$ ipython --no-banner

In [1]: import numpy as np

In [2]: np.set_printoptions(precision=2, suppress=True, linewidth=200)

In [3]: arr = np.loadtxt("case17.csv", delimiter=",")

In [4]: arr
Out[4]: 
array([[ -1.61,   7.36,   1.46,  -1.43,  13.84],
       [  5.05,  -0.2 ,   4.77,  -6.04,  -6.6 ],
       [  4.48,   7.08,  10.2 ,  -1.55,  17.62],
       [-11.29,  12.02,  -6.8 , -11.3 ,  14.52],
       [ -2.62,   8.8 ,  -0.28,  -8.02,  23.44],
       [ -1.84,  11.26,   0.81, -11.28,  19.5 ],
       [ -3.6 ,   5.15,   1.91,  -2.73,   6.22],
       [  2.24,   2.87,   6.81,  -3.63,   6.35],
       [  0.87,   6.35,   2.16, -20.12, -14.73],
       [ -0.58,   3.38,   2.27,   4.93,  18.49],
       [  1.27,  -4.81,  -2.66,  15.31,  10.26],
       [  3.91,  11.6 ,  13.59,  -5.42,  32.9 ],
       [  2.06,  -8.88,   0.9 ,  -0.34, -20.01]])

In [5]: dist = np.linalg.norm(arr[:, None] - arr[None], axis=-1)

In [6]: print(dist[9].round(6).argsort(kind="stable")[:4])
[9 0 2 6]

In [7]: print(dist.shape)
(13, 13)

In [8]: Xs = arr - arr.mean(axis=0)

In [9]: Uu, sv, Vh = np.linalg.svd(Xs, full_matrices=False)

In [10]: sv
Out[10]: array([55.17, 33.25, 22.06,  5.48,  3.65])

In [11]: np.round(sv ** 2 / (sv ** 2).sum(), 2) + 0
Out[11]: array([0.65, 0.24, 0.1 , 0.01, 0.  ])

In [12]: Q, evecs = np.linalg.qr(arr[:, :2])[0], np.linalg.qr(arr[:, 2:])[0]

In [13]: sv = np.linalg.svd(Q.T @ evecs, compute_uv=False)

In [14]: print((sv > 0.9).sum())
2

In [15]: P = arr @ np.linalg.solve(arr.T @ arr, arr.T)

In [16]: print(np.diag(P))
[0.23 0.21 0.34 0.62 0.55 0.33 0.36 0.18 0.59 0.13 0.37 0.55 0.54]

In [17]: np.round(np.linalg.eigvalsh(P), 2) + 0
Out[17]: array([0., 0., 0., 0., 0., 0., 0., 0., 1., 1., 1., 1., 1.])

In [18]: round(np.trace(P), 2)
Out[18]: np.float64(5.0)

In [19]: K = np.load("block16.npy")

In [20]: K
Out[20]: 
array([[ 0,  0,  0,  0,  2,  0,  0,  0],
       [ 0,  0,  0,  0,  0, -1,  0,  0],
       [ 0,  0,  0,  0,  0,  0,  2,  0],
       [ 0,  0,  2,  0,  0,  0,  0,  0],
       [ 0,  0,  0,  2,  0,  0,  0,  0],
       [ 0, -1,  0,  0,  0,  0,  0,  0],
       [-2,  0,  0,  0,  0,  0,  0,  0],
       [ 0,  0,  0,  0,  0,  0,  0, -2]])

In [21]: print(K @ K)
[[ 0  0  0  4  0  0  0  0]
 [ 0  1  0  0  0  0  0  0]
 [-4  0  0  0  0  0  0  0]
 [ 0  0  0  0  0  0  4  0]
 [ 0  0  4  0  0  0  0  0]
 [ 0  0  0  0  0  1  0  0]
 [ 0  0  0  0 -4  0  0  0]
 [ 0  0  0  0  0  0  0  4]]

In [22]: round(float(np.linalg.det(K)), 2)
Out[22]: -64.0

In [23]: np.sort(np.linalg.eigvals(K).real)
Out[23]: array([-2.  , -2.  , -1.  , -0.62, -0.62,  1.  ,  1.62,  1.62])

In [24]: r0, r1 = K[3], K[1]

In [25]: r0 @ r1
Out[25]: np.int64(0)

In [26]: r0 @ r0
Out[26]: np.int64(4)

In [27]: p = (r0 @ r1) / (r0 @ r0) * r0

In [28]: np.round(np.linalg.norm(r0 + r1) ** 2 + np.linalg.norm(r0 - r1) ** 2, 2)
Out[28]: np.float64(10.0)

In [29]: (r1 - p) @ r0
Out[29]: np.float64(0.0)

In [30]: np.outer(r0, r1)
Out[30]: 
array([[ 0,  0,  0,  0,  0,  0,  0,  0],
       [ 0,  0,  0,  0,  0,  0,  0,  0],
       [ 0,  0,  0,  0,  0, -2,  0,  0],
       [ 0,  0,  0,  0,  0,  0,  0,  0],
       [ 0,  0,  0,  0,  0,  0,  0,  0],
       [ 0,  0,  0,  0,  0,  0,  0,  0],
       [ 0,  0,  0,  0,  0,  0,  0,  0],
       [ 0,  0,  0,  0,  0,  0,  0,  0]])

In [31]: np.linalg.matrix_rank(np.outer(r0, r1))
Out[31]: np.int64(1)
